$ python3 -q
>>> import numpy as np
>>> np.set_printoptions(suppress=True, linewidth=100)
>>> W0 = np.loadtxt("case16.csv", delimiter=",")
>>> W0
array([[ 5.422,  2.194, -0.939,  5.771,  2.054,  5.531,  2.05 ],
       [ 9.125,  3.019, -0.346,  8.747,  3.489,  8.826,  3.178],
       [ 3.024,  0.52 , -0.081,  3.636,  1.038,  2.703,  0.851],
       [ 6.17 ,  2.187, -0.023,  6.307,  1.879,  5.508,  1.461],
       [-0.077, -0.33 , -0.378, -0.67 , -0.404,  0.037,  0.703],
       [ 8.697,  2.765,  0.147,  8.972,  2.415,  8.642,  3.455],
       [ 5.93 ,  2.389,  0.168,  5.952,  2.3  ,  6.021,  1.606]])
>>> gram = W0.T @ W0
>>> round(float(np.trace(gram)), 3), np.round((W0 ** 2).sum(), 3)
(905.044, np.float64(905.044))
>>> np.round(np.linalg.svd(W0, compute_uv=False) ** 2, 3)
array([900.131,   2.198,   1.325,   0.824,   0.363,   0.183,   0.021])
>>> np.linalg.matrix_rank(gram)
np.int64(7)
>>> (W0 @ W0.T).shape
(7, 7)
>>> np.round(np.linalg.eigvalsh(gram)[::-1], 3)
array([900.131,   2.198,   1.325,   0.824,   0.363,   0.183,   0.021])
>>> np.allclose(gram, gram.T)
True
>>> U, sigma, VT = np.linalg.svd(W0)
>>> np.argmax(sigma[:-1] / (sigma[1:] + 1e-6)) + 1
np.int64(1)
>>> M2 = U[:, :1] @ np.diag(sigma[:1]) @ VT[:1]
>>> np.linalg.matrix_rank(W0, rtol=0.05)
np.int64(1)
>>> round(np.linalg.norm(W0 - M2) / np.linalg.norm(W0), 3)
np.float64(0.074)
>>> x0 = np.array([1, 0, 2, 0, 1, 1, 2])
>>> a = np.maximum(W0 @ x0, 0)
>>> np.round(np.tanh(W0 @ x0), 3)
array([1.   , 1.   , 1.   , 1.   , 0.203, 1.   , 1.   ])
>>> np.round(np.maximum(W0 @ x0, 0) - np.maximum(-W0 @ x0, 0), 3)
array([15.229, 27.104,  8.305, 16.433,  0.206, 26.958, 17.799])
>>> np.flatnonzero(a > 1e-9)
array([0, 1, 2, 3, 4, 5, 6])
>>> a.round(3)
array([15.229, 27.104,  8.305, 16.433,  0.206, 26.958, 17.799])
>>> np.linalg.determinant(W0)
Traceback (most recent call last):
  File "<python-input-22>", line 1, in <module>
    np.linalg.determinant(W0)
    ^^^^^^^^^^^^^^^^^^^^^
AttributeError: module 'numpy.linalg' has no attribute 'determinant'
>>> np.allclose(W0, W0.T)
False
>>> round(float(np.linalg.det(W0)), 3)
1.735
>>> arr = np.loadtxt("w.csv", delimiter=",")
>>> arr
array([[34.,  0., 14.],
       [ 0., 35.,  8.],
       [14.,  8., 22.]])
>>> # symmetric
>>> round(float(np.linalg.norm(arr) ** 2 / np.linalg.norm(arr, 2) ** 2), 3)
1.644
>>> np.round(np.linalg.norm(arr, "nuc"), 3)
np.float64(91.0)
>>> round(float(np.linalg.norm(arr, 1)), 3), round(float(np.linalg.norm(arr, np.inf)), 3)
(48.0, 48.0)
>>> round(float(np.linalg.norm(arr[2], 1)), 3), np.round(np.linalg.norm(arr[2], np.inf), 3)
(44.0, np.float64(22.0))
>>> np.round(np.linalg.norm(arr, axis=0), 3)
array([36.77 , 35.903, 27.276])
>>> evals, vecs = np.linalg.eig(arr)
>>> round(float(np.prod(evals)), 3)
17144.0
>>> np.round(arr @ vecs[:, 0] - evals[0] * vecs[:, 0], 3) + 0
array([0., 0., 0.])
>>> np.round(np.sort(np.linalg.eigvals(np.linalg.inv(arr))), 3)
array([0.022, 0.029, 0.092])
>>> evals.round(3)
array([10.873, 45.383, 34.745])
>>> Lm = np.linalg.cholesky(arr)
>>> np.round(arr / np.sqrt(np.outer(np.diag(arr), np.diag(arr))), 3)
array([[1.   , 0.   , 0.512],
       [0.   , 1.   , 0.288],
       [0.512, 0.288, 1.   ]])
>>> np.round(np.diag(Lm) ** 2, 3)
array([34.   , 35.   , 14.407])
>>> F = np.array([[-4, -3, 2],
...     [0, 0, 0],
...     [-4, 3, 3],
...     [0, 0, 0],
...     [0, 0, 0],
...     [-4, 0, -4],
...     [-4, 3, 3],
...     [-8, 0, 5],
...     [0, 0, 0],
...     [-4, 3, 3],
...     [-4, 3, 3]])
>>> F
array([[-4, -3,  2],
       [ 0,  0,  0],
       [-4,  3,  3],
       [ 0,  0,  0],
       [ 0,  0,  0],
       [-4,  0, -4],
       [-4,  3,  3],
       [-8,  0,  5],
       [ 0,  0,  0],
       [-4,  3,  3],
       [-4,  3,  3]])
>>> # row 3 repeats row 1
>>> Xc = F - F.mean(axis=0)
>>> U, sigma, VT = np.linalg.svd(Xc, full_matrices=False)
>>> np.round(sigma ** 2 / (sigma ** 2).sum(), 3)
array([0.64 , 0.22 , 0.139])
>>> np.round(VT[0] * np.sign(VT[0, np.abs(VT[0]).argmax()]), 3)
array([ 0.694, -0.274, -0.666])
